$ ipython --no-banner

In [1]: import numpy as np

In [2]: from numpy import linalg as LA

In [3]: np.set_printoptions(precision=3, suppress=True, linewidth=100)

In [4]: K = np.loadtxt("test3.csv", delimiter=",")

In [5]: print(K)
[[ 5.  8.  0.  0.  0.  0.]
 [-1. -2.  0.  0.  0.  0.]
 [-5. -8.  0.  0.  0.  0.]
 [ 0.  0.  5.  8.  0.  0.]
 [ 0.  0. -1. -2.  0.  0.]
 [ 0.  0. -5. -8.  0.  0.]
 [ 0.  0.  0.  0.  5.  8.]
 [ 0.  0.  0.  0. -1. -2.]
 [ 0.  0.  0.  0. -5. -8.]]

In [6]: rng = np.random.default_rng(441)

In [7]: labels = rng.permutation(6)

In [8]: A2 = K[:, labels] * rng.choice([-1, 1], 6)

In [9]: A2
Out[9]: 
array([[ 0., -0.,  8.,  5., -0.,  0.],
       [ 0., -0., -2., -1., -0.,  0.],
       [ 0., -0., -8., -5., -0.,  0.],
       [ 8., -0.,  0.,  0., -0.,  5.],
       [-2., -0.,  0.,  0., -0., -1.],
       [-8., -0.,  0.,  0., -0., -5.],
       [ 0., -8.,  0.,  0., -5.,  0.],
       [ 0.,  2.,  0.,  0.,  1.,  0.],
       [ 0.,  8.,  0.,  0.,  5.,  0.]])

In [10]: left, _, Vt = LA.svd(K.T @ A2)

In [11]: np.round(LA.lstsq(K, A2)[0], 3) + 0
Out[11]: 
array([[ 0.,  0.,  0.,  1.,  0.,  0.],
       [ 0.,  0.,  1.,  0.,  0.,  0.],
       [ 0.,  0.,  0.,  0.,  0.,  1.],
       [ 1.,  0.,  0.,  0.,  0.,  0.],
       [ 0.,  0.,  0.,  0., -1.,  0.],
       [ 0., -1.,  0.,  0.,  0.,  0.]])

In [12]: np.round(left @ Vt, 3) + 0
Out[12]: 
array([[ 0.,  0.,  0.,  1.,  0.,  0.],
       [ 0.,  0.,  1.,  0.,  0.,  0.],
       [ 0.,  0.,  0.,  0.,  0.,  1.],
       [ 1.,  0.,  0.,  0.,  0.,  0.],
       [ 0.,  0.,  0.,  0., -1.,  0.],
       [ 0., -1.,  0.,  0.,  0.,  0.]])
